$ ipython --no-banner

In [1]: import numpy as np

In [2]: from numpy import linalg as LA

In [3]: np.set_printoptions(precision=2, suppress=True, linewidth=100)

In [4]: feats = np.load("case7.npy")

In [5]: print(feats)
[[3. 1. 1. 1. 1. 1. 1. 1.]
 [1. 3. 1. 1. 1. 1. 1. 1.]
 [1. 1. 3. 1. 1. 1. 1. 1.]
 [1. 1. 1. 3. 1. 1. 1. 1.]
 [1. 1. 1. 1. 3. 1. 1. 1.]
 [1. 1. 1. 1. 1. 3. 1. 1.]
 [1. 1. 1. 1. 1. 1. 3. 1.]
 [1. 1. 1. 1. 1. 1. 1. 3.]]

In [6]: C2 = feats.T @ feats

In [7]: print(np.diag(C2))
[16. 16. 16. 16. 16. 16. 16. 16.]

In [8]: print(LA.svd(feats, compute_uv=False) ** 2)
[100.   4.   4.   4.   4.   4.   4.   4.]

In [9]: print(LA.matrix_rank(C2))
8

In [10]: print(np.allclose(C2, C2.T))
True

In [11]: print(np.trace(C2), (feats ** 2).sum())
128.0 128.0

In [12]: E = np.load("w.npy")

In [13]: print(E)
[[0 0 0 1 0 0 0 0 0 0 0]
 [0 0 0 0 0 0 0 0 1 0 0]
 [1 0 0 0 0 0 0 0 0 0 0]
 [0 0 0 0 1 0 0 0 0 0 0]
 [0 1 0 0 0 0 0 0 0 0 0]
 [0 0 0 0 0 0 0 1 0 0 0]
 [0 0 0 0 0 0 0 0 0 0 1]
 [0 0 0 0 0 0 1 0 0 0 0]
 [0 0 1 0 0 0 0 0 0 0 0]
 [0 0 0 0 0 0 0 0 0 1 0]
 [0 0 0 0 0 1 0 0 0 0 0]]

In [14]: # columns are unit length and at right angles

In [15]: print(E.sum(axis=1))
[1 1 1 1 1 1 1 1 1 1 1]

In [16]: p = np.eye(11)[7]

In [17]: for _ in range(5):
    ...:     p = p @ E
    ...:     print(p.round(2))
    ...: 
[0. 0. 0. 0. 0. 0. 1. 0. 0. 0. 0.]
[0. 0. 0. 0. 0. 0. 0. 0. 0. 0. 1.]
[0. 0. 0. 0. 0. 1. 0. 0. 0. 0. 0.]
[0. 0. 0. 0. 0. 0. 0. 1. 0. 0. 0.]
[0. 0. 0. 0. 0. 0. 1. 0. 0. 0. 0.]
